% ipython --no-banner

In [1]: import numpy as np

In [2]: import numpy.linalg as la

In [3]: np.set_printoptions(precision=4, suppress=True, linewidth=120)

In [4]: J = np.load("data.npy")

In [5]: print(J)
[[ 0.  0. -1.  0.  0.]
 [ 0.  0.  0. -1. -1.]
 [-1.  0.  0.  0.  0.]
 [ 0. -1.  0.  0. -1.]
 [ 0. -1.  0. -1.  0.]]

In [6]: vals, vecs = la.eigh(J)

In [7]: print(np.round(vecs.T @ vecs, 4) + 0)
[[1. 0. 0. 0. 0.]
 [0. 1. 0. 0. 0.]
 [0. 0. 1. 0. 0.]
 [0. 0. 0. 1. 0.]
 [0. 0. 0. 0. 1.]]

In [8]: print(la.eigvalsh(J @ J))
[1. 1. 1. 1. 4.]

In [9]: print(la.svd(J, compute_uv=False))
[2. 1. 1. 1. 1.]

In [10]: print(vals)
[-2. -1.  1.  1.  1.]

In [11]: print(np.round(vecs.T @ J @ vecs, 4) + 0)
[[-2.  0.  0.  0.  0.]
 [ 0. -1.  0.  0.  0.]
 [ 0.  0.  1.  0.  0.]
 [ 0.  0.  0.  1.  0.]
 [ 0.  0.  0.  0.  1.]]

In [12]: print(np.unique(vals.round(6) + 0, return_counts=True)[1])
[1 1 3]

In [13]: rng = np.random.default_rng(44320)

In [14]: z = rng.permutation(5)

In [15]: A2 = J[:, z] * rng.choice([-1, 1], 5)

In [16]: print(A2)
[[-0. -1. -0.  0. -0.]
 [ 1.  0.  1.  0. -0.]
 [-0.  0. -0. -1. -0.]
 [ 1.  0. -0.  0.  1.]
 [-0.  0.  1.  0.  1.]]

In [17]: left, _, VT = la.svd(J.T @ A2)

In [18]: print(np.round(la.lstsq(J, A2)[0], 4) + 0)
[[ 0.  0.  0.  1.  0.]
 [ 0.  0.  0.  0. -1.]
 [ 0.  1.  0.  0.  0.]
 [ 0.  0. -1.  0.  0.]
 [-1.  0.  0.  0.  0.]]

In [19]: print(np.round(left @ VT, 4) + 0)
[[ 0.  0.  0.  1.  0.]
 [ 0.  0.  0.  0. -1.]
 [ 0.  1.  0.  0.  0.]
 [ 0.  0. -1.  0.  0.]
 [-1.  0.  0.  0.  0.]]

In [20]: vec = np.array([1, -1, -2, -1, 3])

In [21]: h = np.maximum(J @ vec, 0)

In [22]: print(h)
[2. 0. 0. 0. 2.]

In [23]: print(np.maximum(J @ vec, 0) - np.maximum(-J @ vec, 0))
[ 2. -2. -1. -2.  2.]

In [24]: print(J.T @ h)
[ 0. -2. -2. -2.  0.]

In [25]: print(np.flatnonzero(h > 1e-9))
[0 4]

In [26]: print(np.tanh(J @ vec))
[ 0.964  -0.964  -0.7616 -0.964   0.964 ]
